$ python -q
>>> import numpy as np
>>> import numpy.linalg as la
>>> np.set_printoptions(suppress=True, linewidth=140)
>>> data = np.array([[6, 6], [-6, -6], [3, 3], [0, 0]])
>>> rank = la.matrix_rank(data)
>>> rank
np.int64(1)
>>> null = la.svd(data)[2][rank:].T
>>> np.round(null @ null.T, 2)
array([[ 0.5, -0.5],
       [-0.5,  0.5]])
>>> [int(la.matrix_rank(np.delete(data, i, axis=0))) for i in range(4)]
[1, 1, 1, 1]
>>> null.shape
(2, 1)
>>> [int(la.matrix_rank(data[:, :j + 1])) for j in range(2)]
[1, 1]
>>> W0 = np.array([[2, -3, -3, 0], [2, 1, -3, 3], [-1, 0, -3, -1]])
>>> W0
array([[ 2, -3, -3,  0],
       [ 2,  1, -3,  3],
       [-1,  0, -3, -1]])
>>> x0 = np.array([9, 0, -5, -2])
>>> h = np.maximum(W0 @ x0, 0)
>>> np.maximum(W0 @ (3 * x0), 0)
array([99, 81, 24])
>>> np.maximum(W0 @ x0, 0) - np.maximum(-W0 @ x0, 0)
array([33, 27,  8])
>>> W0.T @ h
array([ 112,  -72, -204,   73])
>>> x0 = np.array([-3, 2, 2, 1])
>>> (W0 * x0).sum(axis=1)
array([-18,  -7,  -4])
>>> W0 * x0
array([[-6, -6, -6,  0],
       [-6,  2, -6,  3],
       [ 3,  0, -6, -1]])
>>> W0 @ (2 * x0)
array([-36, -14,  -8])
>>> W0 @ x0
array([-18,  -7,  -4])
>>> J = np.array([[-1, -1, -1, -1],
...     [-1, -2, -2, -2],
...     [-1, -2, -3, -3],
...     [-1, -2, -3, -4]])
>>> # symmetric
>>> gram = J.T @ J
>>> (J @ J.T).shape
(4, 4)
>>> np.allclose(gram, gram.T)
True
>>> gram
array([[ 4,  7,  9, 10],
       [ 7, 13, 17, 19],
       [ 9, 17, 23, 26],
       [10, 19, 26, 30]])
>>> np.round(la.svd(J, compute_uv=False) ** 2, 2)
array([68.74,  1.  ,  0.18,  0.08])
>>> np.diag(gram)
array([ 4, 13, 23, 30])
>>> ev, vecs = la.eigh(J)
>>> (ev > 1e-8).sum(), (ev < -1e-8).sum()
(np.int64(0), np.int64(4))
>>> np.unique(ev.round(6) + 0, return_counts=True)[1]
array([1, 1, 1, 1])
>>> np.round(la.eigvalsh(J + -3 * np.eye(4)), 2)
array([-11.29,  -4.  ,  -3.43,  -3.28])
>>> np.round(vecs.T @ J @ vecs, 2) + 0
array([[-8.29,  0.  ,  0.  ,  0.  ],
       [ 0.  , -1.  ,  0.  ,  0.  ],
       [ 0.  ,  0.  , -0.43,  0.  ],
       [ 0.  ,  0.  ,  0.  , -0.28]])
>>> np.round(vecs @ np.diag(ev) @ vecs.T, 2)
array([[-1., -1., -1., -1.],
       [-1., -2., -2., -2.],
       [-1., -2., -3., -3.],
       [-1., -2., -3., -4.]])
>>> M2 = np.array([[0, 1], [1, 2]])
>>> C = np.kron(M2, J)
>>> round(la.norm(C, 2), 2), round(float(la.norm(M2, 2) * la.norm(J, 2)), 2)
(np.float64(20.02), 20.02)
>>> C.shape
(8, 8)
>>> A = np.load("run9.npy")
>>> A
array([[10,  0,  8,  9],
       [ 0,  8,  0,  0],
       [ 0,  8,  0,  0],
       [ 6,  0,  4,  5],
       [ 4,  2,  2,  3],
       [ 4,  2,  2,  3],
       [ 0, 10,  0,  0],
       [ 4,  2,  2,  3],
       [ 0,  6,  0,  0],
       [ 6,  0,  4,  5],
       [ 4,  2,  2,  3],
       [ 8,  0,  6,  7],
       [ 8,  0,  6,  7],
       [ 2,  4,  0,  1],
       [12,  0, 10, 11],
       [ 0, 10,  0,  0],
       [ 0,  6,  0,  0],
       [ 0,  8,  0,  0],
       [ 8,  0,  6,  7],
       [ 0,  6,  0,  0],
       [ 0,  8,  0,  0],
       [ 8,  0,  6,  7]])
>>> # rank 3
>>> C = A[[17, 6]].astype(float)
>>> for _ in range(7):
...     z = la.norm(A[:, None] - C, axis=-1).argmin(axis=1)
...     C = np.array([A[z == j].mean(axis=0) for j in range(2)])
... 
>>> z
array([0, 1, 1, 0, 0, 0, 1, 0, 1, 0, 0, 0, 0, 1, 0, 1, 1, 1, 0, 1, 1, 0])
>>> np.bincount(z)
array([12, 10])
>>> np.abs(C[1] - C[0]).argmax()
np.int64(1)
>>> np.round(C[1] - C[0], 2)
array([-6.63,  6.73, -4.83, -5.73])
